In [1]: import numpy as np

In [2]: import numpy.linalg as la

In [3]: np.set_printoptions(suppress=True, linewidth=100)

In [4]: rng = np.random.default_rng(944052)

In [5]: A = np.eye(6, dtype=int)[rng.permutation(6)]

In [6]: A
Out[6]: 
array([[0, 0, 0, 1, 0, 0],
       [0, 0, 1, 0, 0, 0],
       [0, 0, 0, 0, 1, 0],
       [0, 1, 0, 0, 0, 0],
       [1, 0, 0, 0, 0, 0],
       [0, 0, 0, 0, 0, 1]])

In [7]: vec = np.array([0, 1, 1, 1, 3, 2])

In [8]: [p for p in range(1, 25) if np.allclose(la.matrix_power(A, p), np.eye(6))]
Out[8]: [5, 10, 15, 20]

In [9]: np.round(la.inv(A), 2)
Out[9]: 
array([[0., 0., 0., 0., 1., 0.],
       [0., 0., 0., 1., 0., 0.],
       [0., 1., 0., 0., 0., 0.],
       [1., 0., 0., 0., 0., 0.],
       [0., 0., 1., 0., 0., 0.],
       [0., 0., 0., 0., 0., 1.]])

In [10]: np.round(np.abs(la.eigvals(A)), 2)
Out[10]: array([1., 1., 1., 1., 1., 1.])

In [11]: A.T @ (A @ vec)
Out[11]: array([0, 1, 1, 1, 3, 2])

In [12]: round(la.det(A), 2)
Out[12]: np.float64(1.0)

In [13]: np.round(la.norm(vec), 2), np.round(la.norm(A @ vec), 2)
Out[13]: (np.float64(4.0), np.float64(4.0))

In [14]: np.round(la.pinv(A), 2)
Out[14]: 
array([[0., 0., 0., 0., 1., 0.],
       [0., 0., 0., 1., 0., 0.],
       [0., 1., 0., 0., 0., 0.],
       [1., 0., 0., 0., 0., 0.],
       [0., 0., 1., 0., 0., 0.],
       [0., 0., 0., 0., 0., 1.]])

In [15]: np.round(la.svd(A, compute_uv=False), 2)
Out[15]: array([1., 1., 1., 1., 1., 1.])

In [16]: feats = np.array([[1, -3, 9, -27],
    ...:     [1, -2, 4, -8],
    ...:     [1, -1, 1, -1],
    ...:     [1, 0, 0, 0],
    ...:     [1, 1, 1, 1]])

In [17]: other = np.c_[feats[:, :3] @ np.array([[-2, -3, 2], [1, 2, 3], [3, -3, -1]]), np.array([2, 0, 1, -1, -2])]

In [18]: other
Out[18]: 
array([[ 22, -36, -16,   2],
       [  8, -19,  -8,   0],
       [  0,  -8,  -2,   1],
       [ -2,  -3,   2,  -1],
       [  2,  -4,   4,  -2]])

In [19]: np.round(la.norm(la.qr(feats)[0].T @ other, axis=0) ** 2 / ((other ** 2).sum(axis=0) + 1e-12), 2)
Out[19]: array([1.  , 1.  , 1.  , 0.86])

In [20]: la.matrix_rank(other)
Out[20]: np.int64(4)

In [21]: round(float(la.norm(feats) ** 2 / la.norm(feats, 2) ** 2), 2)
Out[21]: 1.01

In [22]: print(feats[2] @ feats[3])
1

In [23]: la.norm(feats, axis=1).argmax()
Out[23]: np.int64(0)

In [24]: np.round(la.norm(feats, axis=1), 2)
Out[24]: array([28.64,  9.22,  2.  ,  1.  ,  2.  ])

In [25]: np.round(la.norm(feats, axis=0), 2)
Out[25]: array([ 2.24,  3.87,  9.95, 28.2 ])

In [26]: print(round(la.norm(feats, 1), 2), round(float(la.norm(feats, np.inf)), 2))
37.0 40.0

In [27]: left, sig, vt = la.svd(feats)

In [28]: np.argmax(sig[:-1] / (sig[1:] + 1e-6)) + 1
Out[28]: np.int64(1)

In [29]: other = left[:, :1] @ np.diag(sig[:1]) @ vt[:1]

In [30]: print(la.matrix_rank(other))
1

In [31]: la.matrix_rank(feats, rtol=0.05)
Out[31]: np.int64(3)

In [32]: other = np.array([[0, 3, 0, 1, 3, 2],
    ...:     [3, 3, 2, 1, 0, 0],
    ...:     [0, 0, 2, 0, 1, 2],
    ...:     [0, 1, 1, 0, 3, 3],
    ...:     [1, 2, 3, 2, 0, 2],
    ...:     [0, 0, 2, 2, 2, 0]])

In [33]: m1 = other - other.T

In [34]: m1
Out[34]: 
array([[ 0,  0,  0,  1,  2,  2],
       [ 0,  0,  2,  0, -2,  0],
       [ 0, -2,  0, -1, -2,  0],
       [-1,  0,  1,  0,  1,  1],
       [-2,  2,  2, -1,  0,  0],
       [-2,  0,  0, -1,  0,  0]])

In [35]: # skew-symmetric

In [36]: vec = np.array([-1, 3, 1, 0, -2, -2])

In [37]: rhs = m1 @ vec

In [38]: rhs
Out[38]: array([-8,  6, -2, -2, 10,  2])

In [39]: np.round(la.solve(m1, m1[:, 4]), 2)
Out[39]: array([-0., -0.,  0.,  0.,  1.,  0.])

In [40]: t = np.radians(15)

In [41]: r_ = np.eye(6)

In [42]: r_[1, 1] = r_[2, 2] = np.cos(t)

In [43]: r_[1, 2], r_[2, 1] = -np.sin(t), np.sin(t)

In [44]: print(r_.round(2))
[[ 1.    0.    0.    0.    0.    0.  ]
 [ 0.    0.97 -0.26  0.    0.    0.  ]
 [ 0.    0.26  0.97  0.    0.    0.  ]
 [ 0.    0.    0.    1.    0.    0.  ]
 [ 0.    0.    0.    0.    1.    0.  ]
 [ 0.    0.    0.    0.    0.    1.  ]]

In [45]: other = m1 @ r_.T

In [46]: np.allclose(la.norm(m1, axis=1), la.norm(other, axis=1))
Out[46]: True

In [47]: np.round(la.svd(m1, compute_uv=False), 2), np.round(la.svd(other, compute_uv=False), 2)
Out[47]: 
(array([4.29, 4.29, 2.33, 2.33, 0.4 , 0.4 ]),
 array([4.29, 4.29, 2.33, 2.33, 0.4 , 0.4 ]))

In [48]: round(float(la.det(r_)), 2), round(np.trace(r_), 2)
Out[48]: (1.0, np.float64(5.93))

In [49]: other.round(2)
Out[49]: 
array([[ 0.  ,  0.  ,  0.  ,  1.  ,  2.  ,  2.  ],
       [ 0.  , -0.52,  1.93,  0.  , -2.  ,  0.  ],
       [ 0.  , -1.93, -0.52, -1.  , -2.  ,  0.  ],
       [-1.  , -0.26,  0.97,  0.  ,  1.  ,  1.  ],
       [-2.  ,  1.41,  2.45, -1.  ,  0.  ,  0.  ],
       [-2.  ,  0.  ,  0.  , -1.  ,  0.  ,  0.  ]])

In [50]: np.allclose(m1 @ m1.T, other @ other.T)
Out[50]: True

In [51]: data = np.load("m.npy")

In [52]: data
Out[52]: 
array([[-3,  3, -3,  3],
       [ 5,  3,  5,  3],
       [-3,  3, -3,  3],
       [ 5,  3,  5,  3]])

In [53]: # column 2 repeats column 0

In [54]: labels = rng.permutation(4)

In [55]: labels
Out[55]: array([3, 1, 2, 0])

In [56]: other = data[labels][:, labels]

In [57]: print(np.allclose(other, data))
False

In [58]: left, sig, vt = la.svd(data)

In [59]: vecs = vt[:(sig > 1e-8).sum()]

In [60]: vec = data[0] + 5 * data[1] + rng.integers(2) * np.eye(4)[0]

In [61]: print(vec)
[22. 18. 22. 18.]

In [62]: round(float(la.norm(vec - vecs.T @ vecs @ vec)), 2)
Out[62]: 0.0

In [63]: la.matrix_rank(np.vstack([data, vec]))
Out[63]: np.int64(2)

In [64]: np.argsort(-la.norm(data, axis=0).round(6), kind="stable")[:3]
Out[64]: array([0, 2, 1])

In [65]: la.cond(data) > 100
Out[65]: np.True_
